In [1]: import numpy as np

In [2]: np.set_printoptions(suppress=True, linewidth=140)

In [3]: tidy = lambda a: np.round(a, 4) + 0

In [4]: arr = np.array([[0, 9, 6, -6, 1],
   ...:     [0, 0, -7, 1, 8],
   ...:     [0, 0, 0, -9, 0],
   ...:     [0, 0, 0, 0, -6],
   ...:     [0, 0, 0, 0, 0]])

In [5]: left, sv, vt = np.linalg.svd(arr)

In [6]: vecs = vt[:(sv > 1e-8).sum()]

In [7]: rng = np.random.default_rng(95746)

In [8]: x0 = arr[0] + -3 * arr[4] + rng.integers(2) * np.eye(5)[2]

In [9]: x0
Out[9]: array([ 0.,  9.,  7., -6.,  1.])

In [10]: np.linalg.matrix_rank(np.vstack([arr, x0]))
Out[10]: np.int64(4)

In [11]: np.allclose(vecs.T @ vecs @ x0, x0)
Out[11]: True

In [12]: tidy(np.linalg.norm(x0 - vecs.T @ vecs @ x0))
Out[12]: np.float64(0.0)

In [13]: tidy(vecs.T @ vecs)
Out[13]: 
array([[0., 0., 0., 0., 0.],
       [0., 1., 0., 0., 0.],
       [0., 0., 1., 0., 0.],
       [0., 0., 0., 1., 0.],
       [0., 0., 0., 0., 1.]])

In [14]: A = np.load("out1.npy")

In [15]: A
Out[15]: 
array([[8, 8, 4],
       [4, 8, 8],
       [8, 4, 8]])

In [16]: u = np.array([3, 0, 5])

In [17]: M2 = A + np.outer(u, np.eye(3)[1])

In [18]: tidy(np.linalg.det(M2) / np.linalg.det(A)), tidy(1 + np.linalg.solve(A, u)[1])
Out[18]: (np.float64(0.55), np.float64(0.55))

In [19]: M2
Out[19]: 
array([[ 8., 11.,  4.],
       [ 4.,  8.,  8.],
       [ 8.,  9.,  8.]])

In [20]: np.abs(M2).max()
Out[20]: np.float64(11.0)

In [21]: np.linalg.rank(M2)
---------------------------------------------------------------------------
AttributeError                            Traceback (most recent call last)
Cell In[21], line 1
----> 1 np.linalg.rank(M2)

AttributeError: module 'numpy.linalg' has no attribute 'rank'

In [22]: M2.sum(axis=0)
Out[22]: array([20., 28., 20.])

In [23]: np.linalg.matrix_rank(M2)
Out[23]: np.int64(3)

In [24]: M2 - M2[0]
Out[24]: 
array([[ 0.,  0.,  0.],
       [-4., -3.,  4.],
       [ 0., -2.,  4.]])

In [25]: M2[:, 3]
---------------------------------------------------------------------------
IndexError                                Traceback (most recent call last)
Cell In[25], line 1
----> 1 M2[:, 3]

IndexError: index 3 is out of bounds for axis 1 with size 3

In [26]: np.count_nonzero(M2)
Out[26]: np.int64(9)

In [27]: np.zeros(3, 3)
---------------------------------------------------------------------------
TypeError                                 Traceback (most recent call last)
Cell In[27], line 1
----> 1 np.zeros(3, 3)

TypeError: Cannot interpret '3' as a data type

In [28]: tidy(M2.mean(axis=0))
Out[28]: array([6.6667, 9.3333, 6.6667])

In [29]: tidy(np.linalg.svd(M2, compute_uv=False))
Out[29]: array([23.0679,  4.3323,  1.7611])

In [30]: M2.sum(axis=1)
Out[30]: array([23., 20., 25.])

In [31]: np.unravel_index(np.abs(M2).argmax(), M2.shape)
Out[31]: (np.int64(0), np.int64(1))

In [32]: M2.shape
Out[32]: (3, 3)

In [33]: Q, r_ = np.linalg.qr(A)

In [34]: tidy(np.abs(np.diag(r_)))
Out[34]: array([12.    ,  5.4975,  4.8507])

In [35]: Q.shape, r_.shape
Out[35]: ((3, 3), (3, 3))

In [36]: np.allclose(r_.T @ r_, A.T @ A)
Out[36]: True

In [37]: np.trace(Q @ Q.T)
Out[37]: np.float64(3.0)

In [38]: F = 0.2 ** np.abs(np.subtract.outer(np.arange(2), np.arange(2)))

In [39]: F
Out[39]: 
array([[1. , 0.2],
       [0.2, 1. ]])

In [40]: hat = np.triu(np.array([[-2, 7], [8, 2]]), 1) + np.eye(2)

In [41]: M2 = hat @ F @ np.linalg.inv(hat)

In [42]: tidy(np.linalg.det(M2))
Out[42]: np.float64(0.96)

In [43]: tidy(np.poly(M2))
Out[43]: array([ 1.  , -2.  ,  0.96])

In [44]: tidy(np.trace(M2)), np.trace(F)
Out[44]: (np.float64(2.0), np.float64(2.0))

In [45]: np.linalg.matrix_rank(M2)
Out[45]: np.int64(2)

In [46]: np.allclose(A, A.T)
Out[46]: False

In [47]: np.linalg.matrix_power(A, 4)
Out[47]: 
array([[53248, 53248, 53504],
       [53504, 53248, 53248],
       [53248, 53504, 53248]])

In [48]: tidy(np.sort(np.abs(np.linalg.eigvals(A))))
Out[48]: array([ 4.,  4., 20.])

In [49]: tidy(np.abs(np.linalg.eigvals(A)).max())
Out[49]: np.float64(20.0)

In [50]: (A - A.T) / 2
Out[50]: 
array([[ 0.,  2., -2.],
       [-2.,  0.,  2.],
       [ 2., -2.,  0.]])

In [51]: x0 = np.ones(2)

In [52]: for _ in range(3):
    ...:     x0 = F @ x0
    ...:     x0 /= np.linalg.norm(x0)
    ...:     print(round(x0 @ F @ x0, 4))
    ...: 
1.2
1.2
1.2

In [53]: tidy(np.linalg.eigvalsh(F)[-1])
Out[53]: np.float64(1.2)

In [54]: tidy(x0)
Out[54]: array([0.7071, 0.7071])

In [55]: L = np.linalg.cholesky(F)

In [56]: np.diag(L) ** 2
Out[56]: array([1.  , 0.96])

In [57]: F / np.sqrt(np.outer(np.diag(F), np.diag(F)))
Out[57]: 
array([[1. , 0.2],
       [0.2, 1. ]])

In [58]: ev, vecs = np.linalg.eigh(F)

In [59]: tidy(np.linalg.svd(F, compute_uv=False))
Out[59]: array([1.2, 0.8])

In [60]: tidy(np.abs(vecs[:, -1]))
Out[60]: array([0.7071, 0.7071])

In [61]: np.unique(ev.round(6) + 0, return_counts=True)[1]
Out[61]: array([1, 1])

In [62]: (ev > 1e-8).sum(), (ev < -1e-8).sum()
Out[62]: (np.int64(2), np.int64(0))

In [63]: tidy(vecs @ np.diag(ev) @ vecs.T)
Out[63]: 
array([[1. , 0.2],
       [0.2, 1. ]])

In [64]: E = np.loadtxt("a.csv", delimiter=",")

In [65]: E
Out[65]: 
array([[-0.9171, -0.0119, -2.1038,  0.9193],
       [-1.1111, -0.0765, -2.0257,  1.0298],
       [-1.0364, -0.1709, -1.9134,  0.8129],
       [-0.9698, -0.0314, -1.901 ,  0.8728],
       [-0.9451, -0.0402, -1.9169,  1.1072],
       [-0.9973, -0.0896, -1.9782,  1.1256],
       [-1.0114, -0.1109, -2.0221,  1.0807],
       [-1.1509, -0.047 , -1.8996,  0.7948],
       [-0.8993, -0.1216, -1.9372,  0.9356],
       [-0.8926, -0.0703, -1.9679,  0.9946],
       [-1.0692,  0.097 , -2.153 ,  0.7543],
       [-1.0009,  0.0627, -1.9999,  1.0771],
       [-1.031 , -0.0564, -2.0325,  1.1272],
       [-1.8779, -0.9927, -0.9447, -1.0723],
       [-2.0095, -1.0044, -0.9542, -0.9623],
       [-2.0056, -1.105 , -1.0941, -1.1019],
       [-2.0316, -1.0432, -1.0053, -1.0461],
       [-1.8242, -1.0595, -1.0923, -0.9805],
       [-2.0223, -0.9997, -0.8543, -1.0967],
       [-2.1439, -1.193 , -0.9578, -1.0717],
       [-1.8219, -1.0033, -1.0385, -1.0131],
       [-1.8974, -1.0168, -0.814 , -1.0827],
       [-2.0563, -1.0859, -1.0315, -1.0947],
       [-2.0114, -0.9456, -1.0273, -0.9905],
       [-1.9511, -0.9049, -0.9297, -1.0115],
       [-2.015 , -1.0969, -1.0099, -0.9896]])

In [66]: T = np.stack([E, -2 * E, E[::-1]])

In [67]: T.shape
Out[67]: (3, 26, 4)

In [68]: np.linalg.matrix_rank(T.reshape(3, -1))
Out[68]: np.int64(2)

In [69]: hat = E @ np.linalg.solve(E.T @ E, E.T)

In [70]: tidy(np.linalg.eigvalsh(hat))
Out[70]: array([0., 0., 0., 0., 0., 0., 0., 0., 0., 0., 0., 0., 0., 0., 0., 0., 0., 0., 0., 0., 0., 0., 1., 1., 1., 1.])

In [71]: tidy(np.trace(hat))
Out[71]: np.float64(4.0)

In [72]: idx = E[:, 0] > np.median(E[:, 0])

In [73]: u = E[idx].mean(axis=0) - E[~idx].mean(axis=0)

In [74]: tidy(u)
Out[74]: array([ 0.972 ,  0.9834, -1.0075,  2.0112])

In [75]: ((E - E.mean(axis=0)) @ u > 0).astype(int)
Out[75]: array([1, 1, 1, 1, 1, 1, 1, 1, 1, 1, 1, 1, 1, 0, 0, 0, 0, 0, 0, 0, 0, 0, 0, 0, 0, 0])

In [76]: np.argsort(-np.abs(u).round(6), kind="stable")
Out[76]: array([3, 2, 1, 0])

In [77]: (A @ A)[0]
Out[77]: array([128, 144, 128])

In [78]: data = np.load("data.npy")

In [79]: data
Out[79]: 
array([[7., 5.],
       [5., 0.]])

In [80]: idx = rng.permutation(2)

In [81]: idx
Out[81]: array([0, 1])

In [82]: M2 = data[idx][:, idx]

In [83]: np.diag(M2)
Out[83]: array([7., 0.])

In [84]: np.all(np.linalg.eigvalsh(data) > 0)
Out[84]: np.False_

In [85]: tidy(np.linalg.norm(data[0], 1)), tidy(np.linalg.norm(data[0], np.inf))
Out[85]: (np.float64(12.0), np.float64(7.0))

In [86]: np.linalg.norm(data, axis=1).argmax()
Out[86]: np.int64(0)

In [87]: tidy(np.linalg.norm(data, 2))
Out[87]: np.float64(9.6033)

In [88]: tidy(np.linalg.norm(data, 1)), tidy(np.linalg.norm(data, np.inf))
Out[88]: (np.float64(12.0), np.float64(12.0))

In [89]: tidy(np.linalg.norm(data) ** 2 / np.linalg.norm(data, 2) ** 2)
Out[89]: np.float64(1.0735)

In [90]: ev, vecs = np.linalg.eigh(data)

In [91]: x0 = np.array([3, 2])

In [92]: tidy(np.linalg.eigvalsh(data[1:, 1:]))
Out[92]: array([0.])

In [93]: np.abs(data).sum(axis=1).max(), tidy(np.abs(ev).max())
Out[93]: (np.float64(12.0), np.float64(9.6033))

In [94]: tidy(x0 @ data @ x0 / (x0 @ x0)), tidy(ev[0]), tidy(ev[-1])
Out[94]: (np.float64(9.4615), np.float64(-2.6033), np.float64(9.6033))

In [95]: x0 @ data @ x0
Out[95]: np.float64(123.0)

In [96]: ev, vecs = np.linalg.eig(data)

In [97]: tidy(np.sort(np.linalg.eigvals(data @ data)))
Out[97]: array([ 6.7771, 92.2229])

In [98]: tidy(ev)
Out[98]: array([ 9.6033, -2.6033])

In [99]: data @ vecs[:, 0] - ev[0] * vecs[:, 0]
Out[99]: array([0., 0.])

In [100]: J = np.load("case2.npy")

In [101]: J
Out[101]: 
array([[ 2.0401, -2.3766, -3.2034,  2.2198],
       [-1.6055, -1.3058,  1.8249, -4.1697],
       [-0.818 ,  3.1022,  1.6845,  3.4453],
       [ 0.8692, -1.771 ,  3.7948,  2.5899],
       [ 3.632 ,  2.1591,  1.4019,  2.2763],
       [ 2.845 ,  2.9121, -2.4346, -1.5806],
       [-0.1093,  4.871 , -0.6272, -0.9314],
       [ 3.927 ,  2.442 , -1.8744,  0.3198],
       [-3.8433, -0.0476,  1.0972,  3.0038],
       [ 1.2546, -1.3093,  4.6397, -0.4296],
       [-1.399 ,  3.2943, -0.4555,  3.4616],
       [-3.0848,  0.5814,  0.2336,  3.8848],
       [-1.9344,  4.5383, -0.8118, -0.0506],
       [-1.8748,  0.2494,  4.191 ,  1.9644],
       [ 2.455 , -0.067 , -3.046 , -3.1129],
       [ 3.3306,  3.3929, -0.7479,  1.3551],
       [-3.7243, -1.2673,  1.3388, -2.7805],
       [-1.0503,  2.1169, -3.5871, -2.559 ]])

In [102]: cen = J - J.mean(axis=0)

In [103]: vecs = np.linalg.svd(cen)[2][:3]

In [104]: M2 = cen - cen @ vecs.T @ vecs

In [105]: tidy((cen @ vecs.T).std(axis=0))
Out[105]: array([3.0435, 2.5145, 2.2155])

In [106]: tidy(M2.std(axis=0))
Out[106]: array([0.276 , 1.0382, 1.1005, 0.6546])

In [107]: tidy(np.linalg.norm(M2) / np.linalg.norm(cen))
Out[107]: np.float64(0.3464)

In [108]: np.count_nonzero(J)
Out[108]: np.int64(72)

In [109]: J[:, 4]
---------------------------------------------------------------------------
IndexError                                Traceback (most recent call last)
Cell In[109], line 1
----> 1 J[:, 4]

IndexError: index 4 is out of bounds for axis 1 with size 4

In [110]: tidy(np.linalg.svd(J, compute_uv=False))
Out[110]: array([12.9336, 11.6349,  9.5544,  7.4876])

In [111]: np.unravel_index(np.abs(J).argmax(), J.shape)
Out[111]: (np.int64(6), np.int64(1))

In [112]: cen = J - J.mean(axis=1)
---------------------------------------------------------------------------
ValueError                                Traceback (most recent call last)
Cell In[112], line 1
----> 1 cen = J - J.mean(axis=1)

ValueError: operands could not be broadcast together with shapes (18,4) (18,) 

In [113]: cen = J - J.mean(axis=0)

In [114]: left, sv, vt = np.linalg.svd(cen, full_matrices=False)

In [115]: tidy(np.abs(vt[-1]))
Out[115]: array([0.1651, 0.6212, 0.6584, 0.3916])

In [116]: np.abs(left[:, 0]).argmax()
Out[116]: np.int64(5)

In [117]: np.abs(vt[0]).argmax()
Out[117]: np.int64(2)

In [118]: u, r1 = J[12], J[16]

In [119]: tidy(u @ u)
Out[119]: np.float64(24.9996)

In [120]: tidy(u @ r1)
Out[120]: np.float64(0.5068)

In [121]: p = (u @ r1) / (u @ u) * u

In [122]: tidy(r1 - p)
Out[122]: array([-3.6851, -1.3593,  1.3553, -2.7795])

In [123]: tidy(p)
Out[123]: array([-0.0392,  0.092 , -0.0165, -0.001 ])

In [124]: M2 = J / np.linalg.norm(J, axis=1, keepdims=True)

In [125]: C2 = M2 @ M2.T

In [126]: (C2 - 2 * np.eye(18)).round(6).argmax(axis=1)
Out[126]: array([ 7, 16, 10,  9, 15,  7, 12, 15, 11,  3,  2,  8,  6,  3,  5,  7,  1, 14])

In [127]: tidy(np.linalg.norm(M2, axis=1))
Out[127]: array([1., 1., 1., 1., 1., 1., 1., 1., 1., 1., 1., 1., 1., 1., 1., 1., 1., 1.])

In [128]: mat = np.loadtxt("w.csv", delimiter=",")

In [129]: mat
Out[129]: 
array([[13.,  2.],
       [ 2.,  1.]])

In [130]: left, sv, vt = np.linalg.svd(mat)

In [131]: np.argmax(sv[:-1] / (sv[1:] + 1e-6)) + 1
Out[131]: np.int64(1)

In [132]: M2 = left[:, :1] @ np.diag(sv[:1]) @ vt[:1]

In [133]: tidy(np.abs(mat - M2).max())
Out[133]: np.float64(0.6581)

In [134]: tidy(M2)
Out[134]: 
array([[12.9827,  2.1068],
       [ 2.1068,  0.3419]])

In [135]: tidy(np.linalg.norm(mat - M2) / np.linalg.norm(mat))
Out[135]: np.float64(0.0506)

In [136]: ev, vecs = np.linalg.eigh(data)

In [137]: tidy(vecs.T @ vecs)
Out[137]: 
array([[1., 0.],
       [0., 1.]])

In [138]: (ev > 1e-8).sum(), (ev < -1e-8).sum()
Out[138]: (np.int64(1), np.int64(1))

In [139]: tidy(ev)
Out[139]: array([-2.6033,  9.6033])

In [140]: tidy(ev.sum()), np.trace(data)
Out[140]: (np.float64(7.0), np.float64(7.0))

In [141]: tidy(vecs @ np.diag(ev) @ vecs.T)
Out[141]: 
array([[7., 5.],
       [5., 0.]])

In [142]: np.unique(ev.round(6) + 0, return_counts=True)[1]
Out[142]: array([1, 1])

In [143]: np.abs(vecs[:, -1]).round(6).argmax()
Out[143]: np.int64(0)

In [144]: tidy(np.abs(vecs[:, -1]))
Out[144]: array([0.887 , 0.4618])
